>>> import numpy as np
>>> from numpy import linalg as LA
>>> np.set_printoptions(precision=2, suppress=True, linewidth=200)
>>> K = np.load("case2.npy")
>>> K
array([[ -3,  -3,  -3,  -3,  -3],
       [ -3,  -6,  -6,  -6,  -6],
       [ -3,  -6,  -9,  -9,  -9],
       [ -3,  -6,  -9, -12, -12],
       [ -3,  -6,  -9, -12, -15]])
>>> round(float(LA.det(K)), 2)
-243.0
>>> (K + K.T) / 2
array([[ -3.,  -3.,  -3.,  -3.,  -3.],
       [ -3.,  -6.,  -6.,  -6.,  -6.],
       [ -3.,  -6.,  -9.,  -9.,  -9.],
       [ -3.,  -6.,  -9., -12., -12.],
       [ -3.,  -6.,  -9., -12., -15.]])
>>> np.allclose(K @ K.T, K.T @ K)
True
>>> print(K @ K)
[[ 45  81 108 126 135]
 [ 81 153 207 243 261]
 [108 207 288 342 369]
 [126 243 342 414 450]
 [135 261 369 450 495]]
>>> round(float(np.abs(LA.eigvals(K)).max()), 2)
37.03
>>> np.sort(np.abs(LA.eigvals(K)))
array([ 0.81,  1.06,  1.75,  4.35, 37.03])
>>> assert K == K.T
Traceback (most recent call last):
  File "<python-input-11>", line 1, in <module>
    assert K == K.T
           ^^^^^^^^
ValueError: The truth value of an array with more than one element is ambiguous. Use a.any() or a.all()
>>> np.trace(K)
np.int64(-45)
>>> LA.determinant(K)
Traceback (most recent call last):
  File "<python-input-13>", line 1, in <module>
    LA.determinant(K)
    ^^^^^^^^^^^^^^
AttributeError: module 'numpy.linalg' has no attribute 'determinant'
>>> evals, vecs = LA.eig(K)
>>> np.sort(LA.eigvals(K.T))
array([-37.03,  -4.35,  -1.75,  -1.06,  -0.81])
>>> print(round(np.prod(evals), 2))
-243.0
>>> np.sort(LA.eigvals(K @ K))
array([   0.66,    1.12,    3.06,   18.89, 1371.27])
>>> t = np.radians(60)
>>> Rm = np.eye(5)
>>> Rm[0, 0] = Rm[4, 4] = np.cos(t)
>>> Rm[0, 4], Rm[4, 0] = -np.sin(t), np.sin(t)
>>> print(Rm)
[[ 0.5   0.    0.    0.   -0.87]
 [ 0.    1.    0.    0.    0.  ]
 [ 0.    0.    1.    0.    0.  ]
 [ 0.    0.    0.    1.    0.  ]
 [ 0.87  0.    0.    0.    0.5 ]]
>>> A2 = K @ Rm.T
>>> print(np.abs(A2 - K).max(axis=0))
[14.49  0.    0.    0.    4.9 ]
>>> LA.svd(K, compute_uv=False), LA.svd(A2, compute_uv=False)
(array([37.03,  4.35,  1.75,  1.06,  0.81]), array([37.03,  4.35,  1.75,  1.06,  0.81]))
>>> np.allclose(LA.norm(K, axis=1), LA.norm(A2, axis=1))
True
>>> np.allclose(K @ K.T, A2 @ A2.T)
True
>>> f = np.array([-2, -2, -2, 1, 0, 2])
>>> v = np.array([3, 1, 0, 2])
>>> M = f[:, None] + v[None, :]
>>> print(M)
[[ 1 -1 -2  0]
 [ 1 -1 -2  0]
 [ 1 -1 -2  0]
 [ 4  2  1  3]
 [ 3  1  0  2]
 [ 5  3  2  4]]
>>> np.unique(M.round(6), axis=0).shape
(4, 4)
>>> np.round(np.trace(LA.pinv(M) @ M), 2)
np.float64(2.0)
>>> print(np.abs(np.diag(LA.qr(M)[1])) > 1e-9)
[ True  True False False]
>>> LA.lstsq(M[:-1].T, M[-1])[2]
np.int32(2)
>>> A2 = np.array([[8, -6], [-5, -6], [5, 1], [5, 8]])
>>> A2 @ M
Traceback (most recent call last):
  File "<python-input-37>", line 1, in <module>
    A2 @ M
    ~~~^~~
ValueError: matmul: Input operand 1 has a mismatch in its core dimension 0, with gufunc signature (n?,k),(k,m?)->(n?,m?) (size 6 is different from 2)
>>> LA.matrix_rank(np.vstack([M, A2.T]))
np.int64(4)
>>> np.einsum("ij->j", M)
array([15,  3, -3,  9])
>>> M @ A2
array([[  3,  -2],
       [  3,  -2],
       [  3,  -2],
       [ 42, -11],
       [ 29,  -8],
       [ 55, -14]])
>>> print(LA.matrix_rank(M @ A2))
2
>>> X = np.load("mat.npy")
>>> X
array([[ 6,  9, -1,  3, -6],
       [-4, -4,  9, -9,  0],
       [-7, -7,  3,  9,  5],
       [ 9,  6,  9, -5, -7],
       [-6,  6, -9,  3, -7]])
>>> f = np.array([3, 0, 0, -1, 0])
>>> A2 = X + np.outer(f, np.eye(5)[1])
>>> print(LA.matrix_rank(LA.inv(A2) - LA.inv(X), tol=1e-8))
1
>>> round(float(LA.det(A2) / LA.det(X)), 2), np.round(1 + LA.solve(X, f)[1], 2)
(2.91, np.float64(2.91))
>>> A2 = X / np.sqrt((X ** 2).mean(axis=1, keepdims=True))
>>> LA.matrix_rank(X - X.mean(axis=1, keepdims=True))
np.int64(4)
>>> A2[2]
array([-1.07, -1.07,  0.46,  1.38,  0.77])
>>> LA.norm(A2, axis=1)
array([2.24, 2.24, 2.24, 2.24, 2.24])
>>> vec = np.array([1, 2, 4, 3, 2])
>>> target = X @ vec
>>> target
array([ 17,  -3,  28,  28, -35])
>>> np.round(LA.solve(X, X[:, 2]), 2) + 0
array([0., 0., 1., 0., 0.])
>>> LA.solve(X, 3 * target)
array([ 3.,  6., 12.,  9.,  6.])
>>> LA.solve(X, target)
array([1., 2., 4., 3., 2.])
>>> LA.solve(X, target + X[:, 3])
array([1., 2., 4., 4., 2.])
>>> f, v = X[2], X[0]
>>> print(f @ v)
-111
>>> pr = (f @ v) / (f @ f) * f
>>> np.round((v - pr) @ f, 2)
np.float64(-0.0)
>>> v - pr
array([ 2.35,  5.35,  0.56,  7.69, -3.39])
>>> m1 = np.load("run5.npy")
>>> m1
array([[0, 0, 0, 0, 0],
       [0, 1, 0, 0, 0],
       [0, 0, 0, 0, 0],
       [0, 0, 0, 0, 0],
       [0, 0, 0, 0, 1]])
>>> rng = np.random.default_rng(837861)
>>> labels = rng.permutation(5)
>>> labels
array([3, 4, 1, 0, 2])
>>> A2 = m1[labels][:, labels]
>>> A2
array([[0, 0, 0, 0, 0],
       [0, 1, 0, 0, 0],
       [0, 0, 1, 0, 0],
       [0, 0, 0, 0, 0],
       [0, 0, 0, 0, 0]])
>>> print(np.allclose(A2, m1))
False
>>> np.diag(A2)
array([0, 1, 1, 0, 0])
>>> print(np.einsum("ij,ji->", m1, m1))
2
>>> round(float(LA.det(2 * m1)), 2), round(float(LA.det(m1)), 2)
(0.0, 0.0)
>>> np.poly(m1)
array([ 1., -2.,  1.,  0.,  0.,  0.])
>>> np.round(LA.det(m1[::-1]), 2)
np.float64(0.0)
>>> proj = np.triu(np.array([[1, -3, 2, -1, 2],
...     [1, -2, -1, -1, -1],
...     [-2, 3, 1, -3, 3],
...     [-1, 3, 2, -1, 0],
...     [-1, 3, 0, 0, 1]]), 1) + np.eye(5)
>>> A2 = proj @ m1 @ LA.inv(proj)
>>> np.trace(A2), np.trace(m1)
(np.float64(2.0), np.int64(2))
>>> evals, vecs = LA.eigh(m1)
>>> (evals > 1e-8).sum(), (evals < -1e-8).sum()
(np.int64(2), np.int64(0))
>>> vecs.T @ vecs
array([[1., 0., 0., 0., 0.],
       [0., 1., 0., 0., 0.],
       [0., 0., 1., 0., 0.],
       [0., 0., 0., 1., 0.],
       [0., 0., 0., 0., 1.]])
>>> np.unique(evals.round(6) + 0, return_counts=True)[1]
array([3, 2])
>>> F = np.diag(np.array([-3, -1, 3, 3, -1]))
>>> F
array([[-3,  0,  0,  0,  0],
       [ 0, -1,  0,  0,  0],
       [ 0,  0,  3,  0,  0],
       [ 0,  0,  0,  3,  0],
       [ 0,  0,  0,  0, -1]])
>>> evals, vecs = LA.eigh(F)
>>> vec = np.array([0, -3, 0, 2, -2])
>>> vec @ F @ vec
np.int64(-1)
>>> np.round(vec @ F @ vec / (vec @ vec), 2), evals[0], evals[-1]
(np.float64(-0.06), np.float64(-3.0), np.float64(3.0))
>>> np.abs(F).sum(axis=1).max(), np.abs(evals).max()
(np.int64(3), np.float64(3.0))
>>> evals, vecs = LA.eigh(F)
>>> vecs.T @ vecs
array([[1., 0., 0., 0., 0.],
       [0., 1., 0., 0., 0.],
       [0., 0., 1., 0., 0.],
       [0., 0., 0., 1., 0.],
       [0., 0., 0., 0., 1.]])
>>> print(evals)
[-3. -1. -1.  3.  3.]
>>> vecs.T @ F @ vecs
array([[-3.,  0.,  0.,  0.,  0.],
       [ 0., -1.,  0.,  0.,  0.],
       [ 0.,  0., -1.,  0.,  0.],
       [ 0.,  0.,  0.,  3.,  0.],
       [ 0.,  0.,  0.,  0.,  3.]])
>>> (evals > 1e-8).sum(), (evals < -1e-8).sum()
(np.int64(2), np.int64(3))
>>> print(LA.svd(F, compute_uv=False))
[3. 3. 3. 1. 1.]
>>> np.unique(evals.round(6) + 0, return_counts=True)[1]
array([1, 2, 2])
>>> vecs @ np.diag(evals) @ vecs.T
array([[-3.,  0.,  0.,  0.,  0.],
       [ 0., -1.,  0.,  0.,  0.],
       [ 0.,  0.,  3.,  0.,  0.],
       [ 0.,  0.,  0.,  3.,  0.],
       [ 0.,  0.,  0.,  0., -1.]])
>>> f = np.array([0, 5, 2, 3, 1, 0])
>>> E = -2 * np.eye(6) + np.outer(f, f)
>>> E
array([[-2.,  0.,  0.,  0.,  0.,  0.],
       [ 0., 23., 10., 15.,  5.,  0.],
       [ 0., 10.,  2.,  6.,  2.,  0.],
       [ 0., 15.,  6.,  7.,  3.,  0.],
       [ 0.,  5.,  2.,  3., -1.,  0.],
       [ 0.,  0.,  0.,  0.,  0., -2.]])
>>> np.all(LA.eigvalsh(E) > 0)
np.False_
>>> [round(float(LA.det(E[:i, :i])), 2) + 0 for i in range(1, 7)]
[-2.0, -46.0, 108.0, -288.0, 592.0, -1184.0]
>>> vec = np.array([2, -2, -2, 2, -2, 2])
>>> target = E @ vec
>>> target
array([ -4., -46., -16., -34.,  -6.,  -4.])
>>> np.round(LA.solve(E.T, E[3]), 2) + 0
array([0., 0., 0., 1., 0., 0.])
>>> print(LA.solve(E, -3 * target))
[-6.  6.  6. -6.  6. -6.]
>>> round(float(np.abs(LA.eigvals(E)).max()), 2)
37.0
>>> LA.matrix_power(E, 3)
array([[   -8.,     0.,     0.,     0.,     0.,     0.],
       [    0., 32467., 12990., 19485.,  6495.,     0.],
       [    0., 12990.,  5188.,  7794.,  2598.,     0.],
       [    0., 19485.,  7794., 11683.,  3897.,     0.],
       [    0.,  6495.,  2598.,  3897.,  1291.,     0.],
       [    0.,     0.,     0.,     0.,     0.,    -8.]])
>>> E @ E
array([[  4.,   0.,   0.,   0.,   0.,   0.],
       [  0., 879., 350., 525., 175.,   0.],
       [  0., 350., 144., 210.,  70.,   0.],
       [  0., 525., 210., 319., 105.,   0.],
       [  0., 175.,  70., 105.,  39.,   0.],
       [  0.,   0.,   0.,   0.,   0.,   4.]])
>>> print(np.round(LA.det(E), 2))
-1184.0
>>> np.trace(E)
np.float64(27.0)
>>> A2 = E / np.sqrt((E ** 2).mean(axis=1, keepdims=True))
>>> LA.norm(A2, axis=1)
array([2.45, 2.45, 2.45, 2.45, 2.45, 2.45])
>>> print(A2[4])
[ 0.    1.96  0.78  1.18 -0.39  0.  ]
>>> print(LA.matrix_rank(A2) == LA.matrix_rank(E))
True
>>> feats = np.load("w.npy")
>>> feats
array([[ 0.,  0.,  0.],
       [ 0.,  0., -1.],
       [ 0., -1.,  0.]])
>>> labels = rng.permutation(3)
>>> print(labels)
[0 2 1]
>>> A2 = feats[labels][:, labels]
>>> round(LA.det(A2), 2), round(LA.det(feats[labels]), 2)
(np.float64(0.0), np.float64(0.0))
>>> np.sort(np.abs(LA.eigvals(A2)))
array([0., 1., 1.])
>>> np.allclose(A2, feats)
True
>>> left, sv, VT = LA.svd(feats)
>>> vecs = VT[:(sv > 1e-8).sum()]
>>> vec = feats[0] + -3 * feats[1] + rng.integers(2) * np.eye(3)[0]
>>> vec
array([0., 0., 3.])
>>> vecs.T @ vecs
array([[0., 0., 0.],
       [0., 1., 0.],
       [0., 0., 1.]])
>>> np.allclose(vecs.T @ vecs @ vec, vec)
True
>>> np.diag(vecs.T @ vecs)
array([0., 1., 1.])
>>> A = np.load("dump.npy")
>>> A
array([[2, 4, 3, 2, 2],
       [4, 2, 5, 3, 2],
       [3, 5, 0, 5, 2],
       [2, 3, 5, 0, 2],
       [2, 2, 2, 2, 2]])
>>> f, v = A[3], A[4]
>>> print(f @ f)
42
>>> pr = (f @ v) / (f @ f) * f
>>> v - pr
array([ 0.86,  0.29, -0.86,  2.  ,  0.86])
>>> pr
array([1.14, 1.71, 2.86, 0.  , 1.14])
